$ python -q
>>> import numpy as np
>>> from numpy import linalg as LA
>>> np.set_printoptions(precision=2, suppress=True, linewidth=160, legacy="1.25")
>>> arr = np.load("out15.npy")
>>> arr
array([[ 6.93, -3.  , -2.04],
       [ 6.99, -2.93, -2.01],
       [ 7.05, -2.95, -2.02],
       [ 6.99, -2.85, -1.94],
       [-1.06, -0.96, -4.11],
       [-1.04, -0.97, -3.99],
       [-0.94, -0.98, -4.05],
       [-1.02, -0.99, -4.14],
       [ 3.06,  6.14,  5.04],
       [ 2.88,  6.16,  4.91],
       [ 3.18,  6.03,  5.05],
       [ 3.01,  5.97,  5.12]])
>>> A2 = np.c_[arr[:, :2] @ np.array([[-1, 3], [-5, 7]]), np.array([2, 1, 0, 2, 1, 0, 1, 0, 1, 2, 2, 2])]
>>> A2
array([[  8.07,  -0.21,   2.  ],
       [  7.66,   0.46,   1.  ],
       [  7.7 ,   0.5 ,   0.  ],
       [  7.26,   1.02,   2.  ],
       [  5.86,  -9.9 ,   1.  ],
       [  5.89,  -9.91,   0.  ],
       [  5.84,  -9.68,   1.  ],
       [  5.97,  -9.99,   0.  ],
       [-33.76,  52.16,   1.  ],
       [-33.68,  51.76,   2.  ],
       [-33.33,  51.75,   2.  ],
       [-32.86,  50.82,   2.  ]])
>>> np.round(LA.lstsq(arr, A2[:, 0])[0], 2) + 0
array([-1., -5.,  0.])
>>> LA.matrix_rank(np.c_[arr, A2])
4
>>> np.round(LA.norm(A2 - arr @ LA.lstsq(arr, A2)[0], axis=0), 2) + 0
array([0.  , 0.  , 2.14])
>>> G = np.cov(A2, rowvar=False)
>>> LA.eigvalsh(G)[::-1]
array([1171.33,   10.06,    0.41])
>>> np.argwhere(np.triu(np.abs(np.corrcoef(A2.T)) > 0.8, 1))
array([[0, 1]])
>>> np.median(A2, axis=0)
array([5.88, 0.48, 1.  ])
>>> np.polyfit(A2[:, 0], A2[:, 2], 1)
array([-0.02,  1.03])
>>> np.round(np.corrcoef(A2[:, 0], A2[:, 2])[0, 1], 2)
-0.5
>>> proj = arr @ LA.solve(arr.T @ arr, arr.T)
>>> LA.matrix_rank(np.eye(12) - proj)
9
>>> np.round(LA.eigvalsh(proj), 2) + 0
array([0., 0., 0., 0., 0., 0., 0., 0., 0., 1., 1., 1.])
>>> proj.round(2) + 0
array([[ 0.25,  0.25,  0.25,  0.25,  0.  ,  0.  ,  0.  ,  0.  ,  0.  , -0.01,  0.  ,  0.  ],
       [ 0.25,  0.25,  0.25,  0.25,  0.  ,  0.  ,  0.  ,  0.  ,  0.  ,  0.  ,  0.01,  0.  ],
       [ 0.25,  0.25,  0.25,  0.25,  0.  ,  0.  ,  0.  ,  0.  ,  0.  ,  0.  ,  0.01,  0.  ],
       [ 0.25,  0.25,  0.25,  0.25,  0.  ,  0.  ,  0.  ,  0.  ,  0.  ,  0.  ,  0.01,  0.  ],
       [ 0.  ,  0.  ,  0.  ,  0.  ,  0.26,  0.25,  0.25,  0.26,  0.  ,  0.01,  0.  , -0.01],
       [ 0.  ,  0.  ,  0.  ,  0.  ,  0.25,  0.24,  0.24,  0.25,  0.  ,  0.01, -0.01, -0.01],
       [ 0.  ,  0.  ,  0.  ,  0.  ,  0.25,  0.24,  0.25,  0.25,  0.  ,  0.01,  0.  , -0.01],
       [ 0.  ,  0.  ,  0.  ,  0.  ,  0.26,  0.25,  0.25,  0.26,  0.  ,  0.01,  0.  , -0.01],
       [ 0.  ,  0.  ,  0.  ,  0.  ,  0.  ,  0.  ,  0.  ,  0.  ,  0.26,  0.26,  0.25,  0.25],
       [-0.01,  0.  ,  0.  ,  0.  ,  0.01,  0.01,  0.01,  0.01,  0.26,  0.26,  0.25,  0.25],
       [ 0.  ,  0.01,  0.01,  0.01,  0.  , -0.01,  0.  ,  0.  ,  0.25,  0.25,  0.25,  0.24],
       [ 0.  ,  0.  ,  0.  ,  0.  , -0.01, -0.01, -0.01, -0.01,  0.25,  0.25,  0.24,  0.24]])
>>> Xs = arr - arr.mean(axis=0)
>>> Uu, sig, Vh = LA.svd(Xs, full_matrices=False)
>>> np.round(Xs.mean(axis=0), 2) + 0
array([0., 0., 0.])
>>> LA.matrix_rank(Xs)
3
>>> sig
array([18.59, 12.02,  0.19])
>>> np.searchsorted(np.cumsum(sig ** 2) / (sig ** 2).sum(), 0.9) + 1
2
>>> round(float((sig ** 2).sum() ** 2 / (sig ** 4).sum()), 2)
1.71
>>> Vh[0] * np.sign(Vh[0, np.abs(Vh[0]).argmax()])
array([0.01, 0.7 , 0.71])
>>> (np.sign(Uu[:, 0]) == np.sign(Uu[0, 0])).astype(int)
array([1, 1, 1, 1, 1, 1, 1, 1, 0, 0, 0, 0])
>>> np.round(sig ** 2 / (sig ** 2).sum(), 2) + 0
array([0.71, 0.29, 0.  ])
>>> Xs = arr - arr.mean(axis=0)
>>> evecs = LA.svd(Xs)[2][:2]
>>> A2 = Xs - Xs @ evecs.T @ evecs
>>> LA.norm(A2, axis=1).round(6).argmax()
11
>>> A2 = np.array([[3, -1, 1, -3, 3, 0, -3, 1, -2],
...     [-3, -3, -1, -2, -3, -3, 2, 2, 0],
...     [-1, 2, -2, 3, 0, 1, 1, 2, 3],
...     [1, 3, 1, 3, 2, -3, -1, 1, -2],
...     [-1, 0, -1, 0, -2, -3, -2, 0, 1],
...     [-2, -3, 3, 0, 0, 2, 0, 3, -2],
...     [-3, 0, 2, -3, -2, 0, -2, 1, -2],
...     [-3, -2, -1, 1, -1, -1, -1, 1, 2],
...     [-2, 2, 2, -1, 0, 3, -1, 2, 1]])
>>> data = A2 + A2.T
>>> data
array([[ 6, -4,  0, -2,  2, -2, -6, -2, -4],
       [-4, -6,  1,  1, -3, -6,  2,  0,  2],
       [ 0,  1, -4,  4, -1,  4,  3,  1,  5],
       [-2,  1,  4,  6,  2, -3, -4,  2, -3],
       [ 2, -3, -1,  2, -4, -3, -4, -1,  1],
       [-2, -6,  4, -3, -3,  4,  0,  2,  1],
       [-6,  2,  3, -4, -4,  0, -4,  0, -3],
       [-2,  0,  1,  2, -1,  2,  0,  2,  4],
       [-4,  2,  5, -3,  1,  1, -3,  4,  2]])
>>> round(LA.eigvalsh(data).min(), 2)
-14.72
>>> blk = np.stack([data, 2 * data, data[::-1]])
>>> LA.matrix_rank(blk)
array([9, 9, 9])
>>> np.einsum("bij,cij->bc", blk, blk)
array([[ 792, 1584, -107],
       [1584, 3168, -214],
       [-107, -214,  792]])
>>> blk.sum(axis=0)
array([[ 14, -10,   5,  -9,   7,  -5, -21,  -2, -10],
       [-14, -18,   4,   5, -10, -16,   6,   2,  10],
       [ -6,   5,  -9,   8,  -7,  12,   5,   3,  12],
       [ -8,  -3,  16,  15,   3,  -5, -12,   8,  -8],
       [  8, -12,  -4,   8, -16, -12, -16,  -4,   4],
       [ -8, -17,  16,  -3,  -7,   9,  -4,   8,   0],
       [-18,   7,   5,  -8, -13,   4,  -9,   1,  -4],
       [-10,  -6,   4,   7,  -6,   0,   2,   6,  14],
       [ -6,   2,  15, -11,   5,   1, -15,  10,   2]])
>>> LA.norm(blk, axis=(1, 2))
array([28.14, 56.28, 28.14])
>>> rng = np.random.default_rng(39)
>>> idx = rng.permutation(9)
>>> idx
array([2, 0, 4, 1, 6, 3, 7, 5, 8])
>>> A2 = data[idx][:, idx]
>>> np.diag(A2)
array([-4,  6, -4, -6, -4,  6,  2,  4,  2])
>>> np.sort(np.abs(LA.eigvals(A2)))
array([ 0.54,  1.47,  4.47,  6.49,  7.81, 10.42, 11.74, 14.26, 14.72])
>>> x0 = np.array([0, 1, 0, 2, 1, 0, 2, 2, 1])
>>> a = np.maximum(data @ x0, 0)
>>> np.maximum(data @ (3 * x0), 0)
array([ 0,  0, 63, 24,  0,  0,  0, 33,  3])
>>> np.flatnonzero(a > 1e-9)
array([2, 3, 7, 8])
>>> a
array([ 0,  0, 21,  8,  0,  0,  0, 11,  1])
>>> data.T @ a
array([-42,  31, -36, 151, -15,  83,  28,  63, 127])
>>> data * (a > 1e-9)[:, None]
array([[ 0,  0,  0,  0,  0,  0,  0,  0,  0],
       [ 0,  0,  0,  0,  0,  0,  0,  0,  0],
       [ 0,  1, -4,  4, -1,  4,  3,  1,  5],
       [-2,  1,  4,  6,  2, -3, -4,  2, -3],
       [ 0,  0,  0,  0,  0,  0,  0,  0,  0],
       [ 0,  0,  0,  0,  0,  0,  0,  0,  0],
       [ 0,  0,  0,  0,  0,  0,  0,  0,  0],
       [-2,  0,  1,  2, -1,  2,  0,  2,  4],
       [-4,  2,  5, -3,  1,  1, -3,  4,  2]])
>>> A = np.loadtxt("layer10.csv", delimiter=",")
>>> A
array([[ 1.,  0.,  2.,  0.,  2.,  2.,  1.,  1.],
       [ 2.,  2.,  2.,  1.,  2.,  3.,  2.,  2.],
       [ 4.,  4.,  4.,  1.,  2.,  4.,  4.,  3.],
       [ 4.,  4.,  6.,  3.,  4.,  4.,  5.,  4.],
       [ 6.,  6.,  8.,  5.,  4.,  5.,  6.,  5.],
       [ 6.,  8.,  9.,  6.,  4.,  5.,  8.,  6.],
       [ 6.,  9., 10.,  7.,  5.,  5.,  8.,  6.],
       [ 8., 10., 12.,  7.,  7.,  7.,  8.,  8.],
       [10., 10., 14.,  8.,  7.,  8., 10.,  8.],
       [11., 12., 14., 10.,  8.,  9., 11., 10.],
       [11., 12., 16., 11., 10., 11., 13., 12.],
       [11., 14., 18., 13., 10., 11., 15., 14.],
       [13., 16., 18., 13., 10., 12., 16., 16.],
       [15., 16., 20., 15., 10., 13., 16., 18.],
       [16., 18., 22., 16., 12., 13., 16., 20.],
       [17., 18., 23., 18., 12., 15., 18., 20.],
       [17., 20., 23., 20., 14., 16., 20., 22.],
       [19., 21., 24., 22., 15., 16., 21., 22.],
       [19., 23., 25., 22., 15., 18., 23., 24.],
       [19., 25., 27., 23., 16., 19., 24., 24.],
       [19., 25., 28., 25., 16., 21., 26., 24.],
       [19., 26., 30., 27., 16., 22., 26., 26.],
       [19., 27., 31., 27., 16., 23., 28., 28.],
       [21., 29., 32., 29., 16., 25., 28., 30.],
       [21., 31., 33., 29., 17., 27., 28., 32.],
       [23., 31., 35., 30., 17., 29., 29., 33.],
       [23., 32., 35., 32., 18., 31., 30., 33.],
       [25., 34., 36., 33., 20., 33., 30., 35.],
       [25., 34., 36., 34., 22., 34., 30., 36.],
       [26., 36., 36., 35., 24., 36., 32., 36.],
       [26., 36., 37., 37., 26., 38., 32., 37.],
       [27., 37., 39., 38., 27., 40., 32., 39.],
       [27., 39., 39., 39., 28., 41., 34., 39.],
       [28., 39., 40., 41., 28., 43., 35., 41.],
       [28., 40., 40., 42., 28., 43., 35., 42.],
       [30., 42., 40., 44., 30., 43., 37., 42.],
       [32., 42., 41., 45., 32., 43., 39., 42.],
       [32., 42., 41., 46., 33., 44., 39., 42.],
       [34., 43., 42., 47., 34., 45., 41., 44.],
       [35., 43., 42., 48., 35., 45., 41., 46.],
       [36., 45., 42., 49., 37., 46., 43., 48.]])
>>> x0 = np.array([7, 6, -7, -9, 7, -6, -4, 6])
>>> y = A @ x0
>>> y
array([  -3.,    3.,    7.,   -9.,  -19.,  -25.,  -28.,   -8.,  -31.,  -21.,  -38.,  -54.,  -26.,  -38.,  -16.,  -54.,  -48.,  -50.,  -53.,  -67., -112.,
       -132., -135., -134., -122., -141., -162., -138., -133., -129., -146., -149., -153., -175., -172., -158., -154., -162., -153., -136., -114.])
>>> try:
...     LA.solve(A, y)
... except LA.LinAlgError as e:
...     print("failed:", e)
... 
failed: Last 2 dimensions of the array must be square
>>> y = y + 0.1 * rng.normal(size=41)
>>> y
array([  -2.96,    3.19,    6.94,   -8.96,  -18.98,  -25.02,  -28.13,   -8.15,  -30.8 ,  -21.05,  -37.8 ,  -53.93,  -26.06,  -37.95,  -16.15,  -54.05,  -48.  ,
        -49.97,  -53.05,  -67.1 , -112.01, -131.99, -135.03, -134.01, -121.9 , -140.86, -161.86, -138.07, -133.03, -128.93, -145.96, -148.84, -153.  , -174.9 ,
       -172.04, -158.06, -154.03, -161.88, -153.18, -136.06, -114.11])
>>> beta, *_ = LA.lstsq(A, y)
>>> [round(float(LA.norm(LA.solve(A.T @ A + lam * np.eye(8), A.T @ y))), 2) for lam in (0, 1, 10, 100)]
[18.71, 18.09, 14.49, 6.99]
>>> beta.round()
array([ 7.,  6., -7., -9.,  7., -6., -4.,  6.])
>>> np.round(A.T @ (y - A @ beta), 2) + 0
array([0., 0., 0., 0., 0., 0., 0., 0.])
>>> np.round(np.abs(LA.svd(A)[2][-1]), 2) + 0
array([0.58, 0.41, 0.  , 0.28, 0.49, 0.3 , 0.06, 0.31])
>>> round(np.log10(LA.cond(A)))
2
>>> round(LA.norm(A, 2) / LA.norm(A), 2)
1.0
>>> [round(float(x), 2) for x in LA.svd(A, compute_uv=False)[:3]]
[474.06, 26.06, 13.6]
>>> LA.matrix_rank(A, rtol=0.1)
1
